$ ipython --no-banner

In [1]: import numpy as np

In [2]: np.set_printoptions(precision=2, suppress=True, linewidth=140, sign=" ")

In [3]: def rnd(a):
   ...:     return np.round(a, 2) + 0
   ...: 

In [4]: feats = np.load("w.npy")

In [5]: rnd(feats)
Out[5]: 
array([[ 0.61, -0.32, -0.13,  0.34],
       [-0.32,  0.32,  0.33,  0.06],
       [-0.13,  0.33,  0.49,  0.35],
       [ 0.34,  0.06,  0.35,  0.58]])

In [6]: np.linalg.lstsq(feats[:-1].T, feats[-1])[2]
Out[6]: np.int32(2)

In [7]: np.abs(np.diag(np.linalg.qr(feats)[1])) > 1e-9
Out[7]: array([ True,  True, False, False])

In [8]: np.allclose(feats[:-1].T @ np.linalg.lstsq(feats[:-1].T, feats[-1])[0], feats[-1])
Out[8]: True

In [9]: w, vecs = np.linalg.eigh(feats)

In [10]: x0 = np.array([-2, 0, 0, -2])

In [11]: rnd(np.linalg.eigvalsh(feats[1:, 1:]))
Out[11]: array([ 0.  ,  0.39,  1.  ])

In [12]: rnd(vecs * np.abs(w) @ vecs.T)
Out[12]: 
array([[ 0.61, -0.32, -0.13,  0.34],
       [-0.32,  0.32,  0.33,  0.06],
       [-0.13,  0.33,  0.49,  0.35],
       [ 0.34,  0.06,  0.35,  0.58]])

In [13]: rnd(np.abs(feats).sum(axis=1).max()), np.abs(w).max()
Out[13]: (np.float64(1.4), np.float64(1.0))

In [14]: rnd(feats.reshape(-1, 2))
Out[14]: 
array([[ 0.61, -0.32],
       [-0.13,  0.34],
       [-0.32,  0.32],
       [ 0.33,  0.06],
       [-0.13,  0.33],
       [ 0.49,  0.35],
       [ 0.34,  0.06],
       [ 0.35,  0.58]])

In [15]: t3 = feats.reshape(4, 2, -1)

In [16]: rnd(np.einsum("ihd,ihd->ih", t3, t3))
Out[16]: 
array([[ 0.47,  0.13],
       [ 0.21,  0.11],
       [ 0.13,  0.37],
       [ 0.12,  0.45]])

In [17]: rnd(t3.sum(axis=1))
Out[17]: 
array([[ 0.48,  0.02],
       [ 0.01,  0.38],
       [ 0.37,  0.68],
       [ 0.69,  0.63]])

In [18]: left, sig, vt = np.linalg.svd(feats)

In [19]: vecs = vt[:(sig > 1e-8).sum()]

In [20]: rng = np.random.default_rng(813)

In [21]: x0 = feats[0] + -3 * feats[2] + rng.integers(2) * np.eye(4)[3]

In [22]: rnd(x0)
Out[22]: array([ 0.99, -1.32, -1.61, -0.71])

In [23]: rnd(np.diag(vecs.T @ vecs))
Out[23]: array([ 0.61,  0.32,  0.49,  0.58])

In [24]: rnd(vecs.T @ vecs)
Out[24]: 
array([[ 0.61, -0.32, -0.13,  0.34],
       [-0.32,  0.32,  0.33,  0.06],
       [-0.13,  0.33,  0.49,  0.35],
       [ 0.34,  0.06,  0.35,  0.58]])

In [25]: rnd(np.linalg.norm(x0 - vecs.T @ vecs @ x0))
Out[25]: np.float64(0.0)

In [26]: ang = np.radians(154)

In [27]: Rm = np.eye(4)

In [28]: Rm[1, 1] = Rm[2, 2] = np.cos(ang)

In [29]: Rm[1, 2], Rm[2, 1] = -np.sin(ang), np.sin(ang)

In [30]: rnd(Rm)
Out[30]: 
array([[ 1.  ,  0.  ,  0.  ,  0.  ],
       [ 0.  , -0.9 , -0.44,  0.  ],
       [ 0.  ,  0.44, -0.9 ,  0.  ],
       [ 0.  ,  0.  ,  0.  ,  1.  ]])

In [31]: out = feats @ Rm.T

In [32]: rnd(np.abs(out - feats).max(axis=0))
Out[32]: array([ 0.  ,  0.85,  0.79,  0.  ])

In [33]: rnd(np.linalg.det(Rm)), rnd(np.trace(Rm))
Out[33]: (np.float64(1.0), np.float64(0.2))

In [34]: np.allclose(np.linalg.norm(feats, axis=1), np.linalg.norm(out, axis=1))
Out[34]: True

In [35]: data = np.tril(np.array([[3, -2, -1, -1], [0, 5, -1, -1], [5, 0, -1, 3], [3, 0, 2, 2]]), -1) + np.eye(4, dtype=int)

In [36]: data
Out[36]: 
array([[ 1,  0,  0,  0],
       [ 0,  1,  0,  0],
       [ 5,  0,  1,  0],
       [ 3,  0,  2,  1]])

In [37]: def softmax(z):
    ...:     e = np.exp(z - z.max(axis=-1, keepdims=True))
    ...:     return e / e.sum(axis=-1, keepdims=True)
    ...: 

In [38]: rnd(softmax(data[0]))
Out[38]: array([ 0.48,  0.17,  0.17,  0.17])

In [39]: rnd(softmax(10 * data[0]))
Out[39]: array([ 1.,  0.,  0.,  0.])

In [40]: rnd(softmax(data[0] + 3))
Out[40]: array([ 0.48,  0.17,  0.17,  0.17])

In [41]: att = data @ data.T / np.sqrt(4)

In [42]: rnd(softmax(att + np.triu(np.full(att.shape, -np.inf), 1)))
Out[42]: 
array([[ 1.  ,  0.  ,  0.  ,  0.  ],
       [ 0.38,  0.62,  0.  ,  0.  ],
       [ 0.  ,  0.  ,  1.  ,  0.  ],
       [ 0.  ,  0.  ,  0.82,  0.18]])

In [43]: softmax(att).round(6).argmax(axis=1)
Out[43]: array([ 2,  1,  2,  2])

In [44]: x0 = np.array([2, -3, 2, 3])

In [45]: y = data @ x0

In [46]: y
Out[46]: array([ 2, -3, 12, 13])

In [47]: rnd(np.linalg.solve(data, -1 * y))
Out[47]: array([-2.,  3., -2., -3.])

In [48]: rnd(np.linalg.solve(data.T, data[0]))
Out[48]: array([ 1.,  0.,  0.,  0.])

In [49]: w, vecs = np.linalg.eig(data)

In [50]: rnd(np.sort(np.linalg.eigvals(data.T)))
Out[50]: array([ 1.,  1.,  1.,  1.])

In [51]: w
Out[51]: array([ 1.,  1.,  1.,  1.])

In [52]: np.prod(w)
Out[52]: np.float64(1.0)

In [53]: data @ vecs[:, 0] - w[0] * vecs[:, 0]
Out[53]: array([ 0.,  0.,  0.,  0.])

In [54]: Q, Rm = np.linalg.qr(data)

In [55]: np.allclose(Rm.T @ Rm, data.T @ data)
Out[55]: True

In [56]: rnd(abs(Rm[0, 0])), rnd(np.linalg.norm(data[:, 0]))
Out[56]: (np.float64(5.92), np.float64(5.92))

In [57]: rnd(np.abs(np.diag(Rm)))
Out[57]: array([ 5.92,  1.  ,  1.24,  0.14])

In [58]: rnd(Q.T @ Q)
Out[58]: 
array([[ 1.,  0.,  0.,  0.],
       [ 0.,  1.,  0.,  0.],
       [ 0.,  0.,  1.,  0.],
       [ 0.,  0.,  0.,  1.]])
